% python3 -q
>>> import numpy as np
>>> np.set_printoptions(precision=1, suppress=True, linewidth=160, sign=" ")
>>> A2 = np.array([[1, 1], [1, -1]])
>>> rng = np.random.default_rng(660)
>>> K = np.kron(A2, np.kron(A2, A2))[rng.permutation(8)][:2]
>>> print(K)
[[ 1 -1 -1  1 -1  1  1 -1]
 [ 1  1  1  1  1  1  1  1]]
>>> print(K.ravel(order="F"))
[ 1  1 -1  1 -1  1  1  1 -1  1  1  1  1  1 -1  1]
>>> T = K.reshape(2, 2, -1)
>>> print(np.swapaxes(T, 1, 2)[0])
[[ 1 -1]
 [-1  1]
 [-1  1]
 [ 1 -1]]
>>> print(T[:, 0])
[[ 1 -1 -1  1]
 [ 1  1  1  1]]
>>> W0 = np.array([[-1, 1, -2, 0], [1, 1, -2, -2], [-2, -2, -1, -2], [1, 1, 1, -1]]) * (rng.random((4, 4)) < 0.3)
>>> print(W0)
[[ 0  0  0  0]
 [ 0  0  0 -2]
 [ 0 -2  0  0]
 [ 0  0  0  0]]
>>> print(W0 @ W0)
[[ 0  0  0  0]
 [ 0  0  0  0]
 [ 0  0  0  4]
 [ 0  0  0  0]]
>>> print((W0 != 0).astype(int))
[[ 0  0  0  0]
 [ 0  0  0  1]
 [ 0  1  0  0]
 [ 0  0  0  0]]
>>> labels = rng.permutation(4)
>>> print(labels)
[ 0  1  3  2]
>>> A2 = W0[labels][:, labels]
>>> print(np.sort(np.abs(np.linalg.eigvals(A2))))
[ 0.  0.  0.  0.]
>>> print(np.trace(A2))
0
>>> th = np.radians(43)
>>> r_ = np.eye(4)
>>> r_[2, 2] = r_[3, 3] = np.cos(th)
>>> r_[2, 3], r_[3, 2] = -np.sin(th), np.sin(th)
>>> print(r_)
[[ 1.   0.   0.   0. ]
 [ 0.   1.   0.   0. ]
 [ 0.   0.   0.7 -0.7]
 [ 0.   0.   0.7  0.7]]
>>> A2 = W0 @ r_.T
>>> print(A2)
[[ 0.   0.   0.   0. ]
 [ 0.   0.   1.4 -1.5]
 [ 0.  -2.   0.   0. ]
 [ 0.   0.   0.   0. ]]
>>> print(np.unique(W0.round(6), axis=0).shape)
(3, 4)
>>> print(np.abs(np.diag(np.linalg.qr(W0)[1])) > 1e-9)
[False  True False False]
>>> print(np.allclose(W0[:-1].T @ np.linalg.lstsq(W0[:-1].T, W0[-1])[0], W0[-1]))
True
>>> print(W0.T @ W0)
[[ 0  0  0  0]
 [ 0  4  0  0]
 [ 0  0  0  0]
 [ 0  0  0  4]]
>>> M = np.triu(rng.random((5, 5)) < 0.5, 1).astype(int)
>>> M = M + M.T
>>> print(M)
[[ 0  0  1  0  0]
 [ 0  0  0  0  1]
 [ 1  0  0  1  0]
 [ 0  0  1  0  0]
 [ 0  1  0  0  0]]
>>> Uu, sig, VT = np.linalg.svd(M)
>>> V = VT[:(sig > 1e-8).sum()]
>>> x0 = M[1] + -3 * M[3] + rng.integers(2) * np.eye(5)[1]
>>> print(x0)
[ 0.  0. -3.  0.  1.]
>>> print(np.round(np.linalg.norm(x0 - V.T @ V @ x0), 1))
0.0
>>> print(np.diag(V.T @ V))
[ 0.5  1.   1.   0.5  1. ]
>>> arr = np.load("run2.npy")
>>> print(arr)
[[ 1  2  0  0]
 [ 5 -5  0  0]
 [ 0  0  1  2]
 [ 0  0  5 -5]]
>>> evals, V = np.linalg.eig(arr)
>>> print(np.sort(np.linalg.eigvals(np.linalg.inv(arr))))
[-0.2 -0.2  0.4  0.4]
>>> print(np.round(arr @ V[:, 0] - evals[0] * V[:, 0], 1) + 0)
[ 0.  0.  0.  0.]
>>> print(np.sort(np.linalg.eigvals(arr.T)))
[-6.4 -6.4  2.4  2.4]
>>> print(round(np.prod(evals), 1))
225.0
>>> print(np.sort(np.linalg.eigvals(arr @ arr)))
[  5.6   5.6  40.4  40.4]
>>> print(np.einsum("ii->", arr))
-8
>>> print(np.kron(np.eye(2, dtype=int), arr))
[[ 1  2  0  0  0  0  0  0]
 [ 5 -5  0  0  0  0  0  0]
 [ 0  0  1  2  0  0  0  0]
 [ 0  0  5 -5  0  0  0  0]
 [ 0  0  0  0  1  2  0  0]
 [ 0  0  0  0  5 -5  0  0]
 [ 0  0  0  0  0  0  1  2]
 [ 0  0  0  0  0  0  5 -5]]
>>> print(round(np.linalg.det(2 * arr), 1), np.round(np.linalg.det(arr), 1))
3600.0 225.0
>>> print(round(float(np.linalg.det(arr.T)), 1))
225.0
>>> print(round(np.linalg.det(arr[::-1]), 1))
225.0
>>> print(np.einsum("ij,ji->", arr, arr))
92
>>> O = arr.astype(float).copy()
>>> for j in range(4):
...     O[:, j] -= O[:, :j] @ (O[:, :j].T @ O[:, j])
...     O[:, j] /= np.linalg.norm(O[:, j])
... 
>>> print(np.round(O.T @ O, 1) + 0)
[[ 1.  0.  0.  0.]
 [ 0.  1.  0.  0.]
 [ 0.  0.  1.  0.]
 [ 0.  0.  0.  1.]]
>>> A2 = np.linalg.inv(arr)
>>> print(np.linalg.det(arr) * A2)
[[ 75.  30.   0.   0.]
 [ 75. -15.   0.   0.]
 [  0.   0.  75.  30.]
 [  0.   0.  75. -15.]]
>>> print(np.round(arr @ A2, 1) + 0)
[[ 1.  0.  0.  0.]
 [ 0.  1.  0.  0.]
 [ 0.  0.  1.  0.]
 [ 0.  0.  0.  1.]]
>>> print(np.allclose(A2, arr.T))
False
>>> feats = np.loadtxt("arr.csv", delimiter=",")
>>> print(feats)
[[ 0.  0.  3.  1.]
 [ 0.  0.  3.  3.]
 [ 3.  3.  0.  0.]
 [ 1.  3.  0.  0.]]
>>> evals, V = np.linalg.eig(feats)
>>> print(np.sort(np.linalg.eigvals(feats @ feats)))
[  1.4   1.4  26.6  26.6]
>>> print(evals)
[-5.2  5.2 -1.2  1.2]
>>> O, r_ = np.linalg.qr(feats)
>>> print(np.abs(np.diag(r_)))
[ 3.2  1.9  4.2  1.4]
>>> print(O.round(1) + 0)
[[ 0.   0.   0.7  0.7]
 [ 0.   0.   0.7 -0.7]
 [-0.9  0.3  0.   0. ]
 [-0.3 -0.9  0.   0. ]]
>>> print(O.shape, r_.shape)
(4, 4) (4, 4)
>>> print(np.round(O @ r_, 1) + 0)
[[ 0.  0.  3.  1.]
 [ 0.  0.  3.  3.]
 [ 3.  3.  0.  0.]
 [ 1.  3.  0.  0.]]
>>> evals, V = np.linalg.eigh(feats)
>>> print(np.round(V @ np.diag(evals) @ V.T, 1) + 0)
[[ 0.  0.  3.  1.]
 [ 0.  0.  3.  3.]
 [ 3.  3.  0.  0.]
 [ 1.  3.  0.  0.]]
>>> print(np.unique(evals.round(6) + 0, return_counts=True)[1])
[ 1  1  1  1]
>>> print(evals)
[-5.2 -1.2  1.2  5.2]
>>> print(np.linalg.eigvalsh(feats + 3 * np.eye(4)))
[-2.2  1.8  4.2  8.2]
>>> print(np.linalg.eigvalsh(feats @ feats))
[  1.4   1.4  26.6  26.6]
>>> print((evals > 1e-8).sum(), (evals < -1e-8).sum())
2 2
>>> print(np.round(V.T @ feats @ V, 1) + 0)
[[-5.2  0.   0.   0. ]
 [ 0.  -1.2  0.   0. ]
 [ 0.   0.   1.2  0. ]
 [ 0.   0.   0.   5.2]]
>>> T = np.stack([feats, -3 * feats, feats[::-1]])
>>> print(np.linalg.matrix_rank(T.reshape(3, -1)))
2
>>> print(T.shape)
(3, 4, 4)
>>> print(np.linalg.norm(T, axis=(1, 2)))
[  7.5  22.4   7.5]
>>> print((T @ feats.T).shape)
(3, 4, 4)
>>> A2 = np.linalg.inv(feats)
>>> print(np.linalg.inv(A2))
[[ 0.  0.  3.  1.]
 [ 0.  0.  3.  3.]
 [ 3.  3.  0.  0.]
 [ 1.  3.  0.  0.]]
>>> print(round(np.linalg.slogdet(feats)[0], 1))
1.0
>>> print(A2)
[[ 0.   0.   0.5 -0.5]
 [ 0.   0.  -0.2  0.5]
 [ 0.5 -0.2  0.   0. ]
 [-0.5  0.5  0.   0. ]]
>>> print((np.abs(A2) > 1e-9).astype(int))
[[ 0  0  1  1]
 [ 0  0  1  1]
 [ 1  1  0  0]
 [ 1  1  0  0]]
>>> F = np.load("x.npy")
>>> print(F)
[[ 1  0  3  3  3]
 [ 2  1  3  0  0]
 [ 1  2  2  1  0]]
>>> def softmax(z):
...     e = np.exp(z - z.max(axis=-1, keepdims=True))
...     return e / e.sum(axis=-1, keepdims=True)
... 
>>> print(np.round(softmax(10 * F[1]), 1) + 0)
[ 0.  0.  1.  0.  0.]
>>> print(np.round(softmax(F[1] + -2), 1) + 0)
[ 0.2  0.1  0.6  0.   0. ]
>>> print(np.round(softmax(F[1]), 1) + 0)
[ 0.2  0.1  0.6  0.   0. ]
>>> S = F @ F.T / np.sqrt(5)
>>> print(np.round(softmax(S), 1) + 0)
[[ 1.   0.   0. ]
 [ 0.2  0.7  0.1]
 [ 0.3  0.3  0.3]]
>>> print(softmax(S)[1] @ F)
[ 1.7  0.9  2.9  0.7  0.5]
>>> print(softmax(S + np.triu(np.full(S.shape, -np.inf), 1)))
[[ 1.   0.   0. ]
 [ 0.2  0.8  0. ]
 [ 0.3  0.3  0.3]]
>>> G = F.T @ F
>>> print(np.diag(G))
[  6   5  22  10   9]
>>> print(np.allclose(G, G.T))
True
>>> print(np.trace(G), (F ** 2).sum())
52 52
>>> print(G)
[[  6   4  11   4   3]
 [  4   5   7   2   0]
 [ 11   7  22  11   9]
 [  4   2  11  10   9]
 [  3   0   9   9   9]]
>>> print(np.linalg.matrix_rank(G))
3
>>> print((F @ F.T).shape)
(3, 3)
>>> print(np.linalg.svd(F, compute_uv=False) ** 2)
[ 40.2  10.    1.8]
>>> J = np.loadtxt("a.csv", delimiter=",")
>>> print(J)
[[ 1.1  0.6 -2.3 -0.8]
 [-1.2  1.9 -3.2 -1.9]
 [-1.6  3.2 -2.4 -4. ]
 [ 1.3  0.9 -1.7  0.6]
 [ 0.9  1.1 -2.  -0.8]
 [ 0.7  0.8 -2.5 -3.3]
 [-1.5  0.4 -5.1 -3.3]
 [-3.3  1.1 -6.2 -4.2]
 [-1.4  1.6 -3.8 -3.4]
 [ 3.5 -1.7 -2.3 -0.4]
 [-1.7  1.8 -4.  -4.4]
 [-4.   3.4 -4.6 -4.5]
 [ 2.  -0.5 -2.5  1. ]
 [-2.5  1.7 -4.8 -2.4]
 [-6.9  5.7 -5.2 -6.9]
 [ 5.6 -2.8 -1.1  2.2]
 [ 1.3 -0.7 -3.4 -1.8]
 [ 0.1 -0.5 -4.4  1.1]
 [ 2.1  0.4 -1.5 -0.7]
 [-2.8  2.3 -4.4 -0.2]
 [-0.4  1.8 -2.6 -2.2]
 [-1.2  0.6 -4.7 -4.2]
 [-4.5  2.3 -6.1 -3.7]
 [-3.9  4.4 -3.5 -4.8]]
>>> d = np.linalg.norm(J[:, None] - J[None], axis=-1)
>>> print((d + 1e9 * np.eye(24)).round(6).argmin(axis=1))
[  4  20  10   4   0  20  21  22  10  12   8  23   3   8  23   9   0  12   0  13   1   6   7  11]
>>> print(d.shape)
(24, 24)
>>> C = J[[9, 3]].astype(float)
>>> for _ in range(6):
...     labels = np.linalg.norm(J[:, None] - C, axis=-1).argmin(axis=1)
...     C = np.array([J[labels == j].mean(axis=0) for j in range(2)])
... 
>>> print(labels)
[ 0  1  1  0  0  0  1  1  1  0  1  1  0  1  1  0  0  0  0  1  1  1  1  1]
>>> print(np.abs(C[1] - C[0]).argmax())
0
>>> A = 5 * np.eye(5) + np.eye(5, k=1)
>>> print(A)
[[ 5.  1.  0.  0.  0.]
 [ 0.  5.  1.  0.  0.]
 [ 0.  0.  5.  1.  0.]
 [ 0.  0.  0.  5.  1.]
 [ 0.  0.  0.  0.  5.]]
>>> Uu, sig, VT = np.linalg.svd(A, full_matrices=False)
>>> print(np.round(Uu.T @ A @ VT.T, 1) + 0)
[[ 5.9  0.   0.   0.   0. ]
 [ 0.   5.5  0.   0.   0. ]
 [ 0.   0.   5.1  0.   0. ]
 [ 0.   0.   0.   4.6  0. ]
 [ 0.   0.   0.   0.   4.2]]
>>> print(sig)
[ 5.9  5.5  5.1  4.6  4.2]
>>> print(np.cumsum(sig ** 2) / np.sum(sig ** 2))
[ 0.3  0.5  0.7  0.9  1. ]
>>> print(np.round(VT @ VT.T, 1) + 0)
[[ 1.  0.  0.  0.  0.]
 [ 0.  1.  0.  0.  0.]
 [ 0.  0.  1.  0.  0.]
 [ 0.  0.  0.  1.  0.]
 [ 0.  0.  0.  0.  1.]]
>>> print(sig / sig[0])
[ 1.   0.9  0.9  0.8  0.7]
>>> T = np.stack([A, 2 * A, A[::-1]])
>>> print(T.sum(axis=0))
[[ 15.   3.   0.   0.   5.]
 [  0.  15.   3.   5.   1.]
 [  0.   0.  20.   4.   0.]
 [  0.   5.   1.  15.   3.]
 [  5.   1.   0.   0.  15.]]
>>> print((T @ A.T).shape)
(3, 5, 5)
>>> print(T.shape)
(3, 5, 5)
>>> print(np.linalg.matrix_rank(T))
[ 5  5  5]
